% python3 -q
>>> import numpy as np
>>> np.set_printoptions(precision=2, suppress=True, linewidth=100, sign=" ")
>>> m1 = np.array([[-4, 5, -4, 5], [1, 5, 1, 5], [-4, 5, -4, 5], [1, 5, 1, 5]])
>>> m1
array([[-4,  5, -4,  5],
       [ 1,  5,  1,  5],
       [-4,  5, -4,  5],
       [ 1,  5,  1,  5]])
>>> print(np.argsort(-np.linalg.norm(m1, axis=0).round(6), kind="stable")[:3])
[ 1  3  0]
>>> np.linalg.cond(m1) > 100
np.True_
>>> mat = np.array([[-1.0, 1.0, 2.0, -2.0, 0.0, -2.0, -2.0],
...     [0.0, 2.0, 1.0, 1.0, 3.0, 2.0, 1.0],
...     [0.0, 3.0, 1.0, 2.0, 0.0, 0.0, 0.0],
...     [0.0, 1.0, 2.0, 3.0, 0.0, 1.0, 1.0],
...     [0.0, 2.0, 3.0, 2.0, 1.0, 2.0, 1.0],
...     [0.0, 3.0, 0.0, 1.0, 2.0, 0.0, 1.0],
...     [0.0, 0.0, 0.0, 0.0, 0.0, 1.0, 0.0]])
>>> assert mat == mat.T
Traceback (most recent call last):
  File "<python-input-7>", line 1, in <module>
    assert mat == mat.T
           ^^^^^^^^^^^^
ValueError: The truth value of an array with more than one element is ambiguous. Use a.any() or a.all()
>>> print(np.allclose(mat, mat.T))
False
>>> np.linalg.matrix_power(mat, 2)
array([[ 1., -1., -3., -1., -1.,  0., -1.],
       [ 0., 20., 14., 15., 13., 12.,  8.],
       [ 0., 11.,  8., 11.,  9.,  8.,  5.],
       [ 0., 14.,  9., 15.,  5.,  6.,  5.],
       [ 0., 23., 12., 18., 11.,  9.,  7.],
       [ 0., 11., 11., 10., 11., 12.,  6.],
       [ 0.,  3.,  0.,  1.,  2.,  0.,  1.]])
>>> mat.inv()
Traceback (most recent call last):
  File "<python-input-10>", line 1, in <module>
    mat.inv()
    ^^^^^^^
AttributeError: 'numpy.ndarray' object has no attribute 'inv'
>>> np.allclose(mat @ mat.T, mat.T @ mat)
False
>>> (mat + mat.T) / 2
array([[-1. ,  0.5,  1. , -1. ,  0. , -1. , -1. ],
       [ 0.5,  2. ,  2. ,  1. ,  2.5,  2.5,  0.5],
       [ 1. ,  2. ,  1. ,  2. ,  1.5,  0. ,  0. ],
       [-1. ,  1. ,  2. ,  3. ,  1. ,  1. ,  0.5],
       [ 0. ,  2.5,  1.5,  1. ,  1. ,  2. ,  0.5],
       [-1. ,  2.5,  0. ,  1. ,  2. ,  0. ,  1. ],
       [-1. ,  0.5,  0. ,  0.5,  0.5,  1. ,  0. ]])
>>> np.trace(mat)
np.float64(6.0)
